$ python -q
>>> import numpy as np
>>> from numpy import linalg as LA
>>> np.set_printoptions(precision=1, suppress=True, linewidth=100)
>>> def rd(a):
...     return np.round(a, 1) + 0
... 
>>> m1 = np.array([[0, -3, -4, 2, 2, 1, -3, 0],
...     [3, 0, -2, 0, 4, -2, 0, 3],
...     [4, 2, 0, 5, 1, 1, -2, 3],
...     [-2, 0, -5, 0, -4, 1, 3, 1],
...     [-2, -4, -1, 4, 0, -2, -2, 1],
...     [-1, 2, -1, -1, 2, 0, 2, 2],
...     [3, 0, 2, -3, 2, -2, 0, -3],
...     [0, -3, -3, -1, -1, -2, 3, 0]])
>>> # skew-symmetric
>>> Y = m1 / np.sqrt((m1 ** 2).mean(axis=1, keepdims=True))
>>> LA.matrix_rank(m1 - m1.mean(axis=1, keepdims=True))
np.int64(7)
>>> rd(Y[7])
array([ 0. , -1.5, -1.5, -0.5, -0.5, -1. ,  1.5,  0. ])
>>> x = np.array([-1, -2, -4, 0, 2, 5, -3, 0])
>>> rd(LA.svd(m1, compute_uv=False))
array([10. , 10. ,  7.2,  7.2,  4. ,  4. ,  0.9,  0.9])
>>> x @ m1 @ x
np.int64(0)
>>> Q = LA.solve(np.eye(8) - m1, np.eye(8) + m1)
>>> rd(Q @ Q.T)
array([[1., 0., 0., 0., 0., 0., 0., 0.],
       [0., 1., 0., 0., 0., 0., 0., 0.],
       [0., 0., 1., 0., 0., 0., 0., 0.],
       [0., 0., 0., 1., 0., 0., 0., 0.],
       [0., 0., 0., 0., 1., 0., 0., 0.],
       [0., 0., 0., 0., 0., 1., 0., 0.],
       [0., 0., 0., 0., 0., 0., 1., 0.],
       [0., 0., 0., 0., 0., 0., 0., 1.]])
>>> rng = np.random.default_rng(469)
>>> labels = rng.permutation(8)
>>> Y = m1[:, labels] * rng.choice([-1, 1], 8)
>>> Y
array([[-4,  0, -2,  0, -2,  3,  3, -1],
       [-2, -3,  0,  3, -4,  0,  0,  2],
       [ 0, -4, -5,  3, -1,  2, -2, -1],
       [-5,  2,  0,  1,  4, -3,  0, -1],
       [-1,  2, -4,  1,  0,  2,  4,  2],
       [-1,  1,  1,  2, -2, -2, -2,  0],
       [ 2, -3,  3, -3, -2,  0,  0,  2],
       [-3,  0,  1,  0,  1, -3,  3,  2]])
>>> U, _, VT = LA.svd(m1.T @ Y)
>>> rd(U @ VT)
array([[ 0., -1.,  0.,  0.,  0.,  0.,  0.,  0.],
       [ 0.,  0.,  0.,  0.,  0.,  0., -1.,  0.],
       [ 1.,  0.,  0.,  0.,  0.,  0.,  0.,  0.],
       [ 0.,  0., -1.,  0.,  0.,  0.,  0.,  0.],
       [ 0.,  0.,  0.,  0., -1.,  0.,  0.,  0.],
       [ 0.,  0.,  0.,  0.,  0.,  0.,  0., -1.],
       [ 0.,  0.,  0.,  0.,  0., -1.,  0.,  0.],
       [ 0.,  0.,  0.,  1.,  0.,  0.,  0.,  0.]])
>>> Q, Rm = LA.qr(m1)
>>> rd(np.abs(np.diag(Rm)))
array([6.6, 6.1, 6.8, 7.1, 5.1, 2.9, 1.6, 1.4])
>>> rd(abs(Rm[0, 0])), rd(LA.norm(m1[:, 0]))
(np.float64(6.6), np.float64(6.6))
>>> rd(Q)
array([[ 0. ,  0.5,  0.4, -0.1, -0.3, -0.7,  0. ,  0.2],
       [-0.5,  0.2,  0.4,  0.2, -0.4,  0.4, -0.3, -0.5],
       [-0.6, -0.1,  0.2, -0.6,  0.2,  0. ,  0.2,  0.2],
       [ 0.3, -0.1,  0.7,  0.1,  0.4,  0.1, -0.4,  0.2],
       [ 0.3,  0.5, -0.2, -0.5, -0.2,  0.5, -0.2,  0.2],
       [ 0.2, -0.4,  0.3,  0.1, -0.6,  0.3,  0.3,  0.5],
       [-0.5,  0.2, -0.2,  0.5,  0.1,  0.1, -0.3,  0.6],
       [ 0. ,  0.5,  0.2,  0.3,  0.3,  0.2,  0.7,  0. ]])
>>> np.allclose(Rm.T @ Rm, m1.T @ m1)
True
>>> print(rd(Q.T @ Q))
[[1. 0. 0. 0. 0. 0. 0. 0.]
 [0. 1. 0. 0. 0. 0. 0. 0.]
 [0. 0. 1. 0. 0. 0. 0. 0.]
 [0. 0. 0. 1. 0. 0. 0. 0.]
 [0. 0. 0. 0. 1. 0. 0. 0.]
 [0. 0. 0. 0. 0. 1. 0. 0.]
 [0. 0. 0. 0. 0. 0. 1. 0.]
 [0. 0. 0. 0. 0. 0. 0. 1.]]
>>> rd(Q @ Rm)
array([[ 0., -3., -4.,  2.,  2.,  1., -3.,  0.],
       [ 3.,  0., -2.,  0.,  4., -2.,  0.,  3.],
       [ 4.,  2.,  0.,  5.,  1.,  1., -2.,  3.],
       [-2.,  0., -5.,  0., -4.,  1.,  3.,  1.],
       [-2., -4., -1.,  4.,  0., -2., -2.,  1.],
       [-1.,  2., -1., -1.,  2.,  0.,  2.,  2.],
       [ 3.,  0.,  2., -3.,  2., -2.,  0., -3.],
       [ 0., -3., -3., -1., -1., -2.,  3.,  0.]])
>>> x = np.array([3, 3, 2, 1, 0, 2, 2, 2])
>>> y = m1 @ x
>>> c, lr = np.zeros(8), 1 / LA.norm(m1, 2) ** 2
>>> for i in range(5):
...     c -= lr * m1.T @ (m1 @ c - y)
...     if i % 1 == 0: print(i, round(LA.norm(m1 @ c - y), 1))
... 
0 16.9
1 9.1
2 5.6
3 4.0
4 3.2
>>> rd(LA.cond(m1))
np.float64(11.3)
>>> rd(c)
array([2.4, 3.9, 1.4, 0.6, 0. , 1.1, 0.9, 1.8])
>>> data = np.load("data.npy")
>>> data
array([[ 3,  1, -3, -1],
       [-2,  2,  2, -2],
       [-9, -3,  3,  1],
       [ 6, -6, -2,  2]])
>>> Q = data.astype(float).copy()
>>> for j in range(4):
...     Q[:, j] -= Q[:, :j] @ (Q[:, :j].T @ Q[:, j])
...     Q[:, j] /= LA.norm(Q[:, j])
... 
>>> rd(Q.T @ Q)
array([[1., 0., 0., 0.],
       [0., 1., 0., 0.],
       [0., 0., 1., 0.],
       [0., 0., 0., 1.]])
>>> feats = np.loadtxt("arr.csv", delimiter=",")
>>> rd(feats)
array([[0.4, 0.2, 0.2, 0.2, 0. , 0. ],
       [0. , 0.7, 0.3, 0. , 0. , 0. ],
       [0. , 0. , 0.3, 0. , 0.3, 0.3],
       [0. , 0. , 0.2, 0.2, 0.2, 0.2],
       [0. , 0. , 0. , 0.5, 0.5, 0. ],
       [0. , 0. , 0. , 0. , 0. , 1. ]])
>>> # rows sum to 1
>>> labels = rng.permutation(6)
>>> print(labels)
[2 0 4 3 5 1]
>>> Y = feats[labels][:, labels]
>>> rd(np.diag(Y))
array([0.3, 0.4, 0.5, 0.2, 1. , 0.7])
>>> np.allclose(Y, feats)
False
>>> rd(LA.det(Y)), rd(LA.det(feats[labels]))
(np.float64(0.0), np.float64(0.0))
>>> rd(np.sort(np.abs(LA.eigvals(feats))))
array([0.2, 0.2, 0.4, 0.7, 0.8, 1. ])
>>> rd(LA.det(feats))
np.float64(0.0)
>>> rd(np.abs(LA.eigvals(feats)).max())
np.float64(1.0)
>>> print(rd((feats + feats.T) / 2))
[[0.4 0.1 0.1 0.1 0.  0. ]
 [0.1 0.7 0.2 0.  0.  0. ]
 [0.1 0.2 0.3 0.1 0.2 0.2]
 [0.1 0.  0.1 0.2 0.4 0.1]
 [0.  0.  0.2 0.4 0.5 0. ]
 [0.  0.  0.2 0.1 0.  1. ]]
>>> print(np.allclose(feats, feats.T))
False
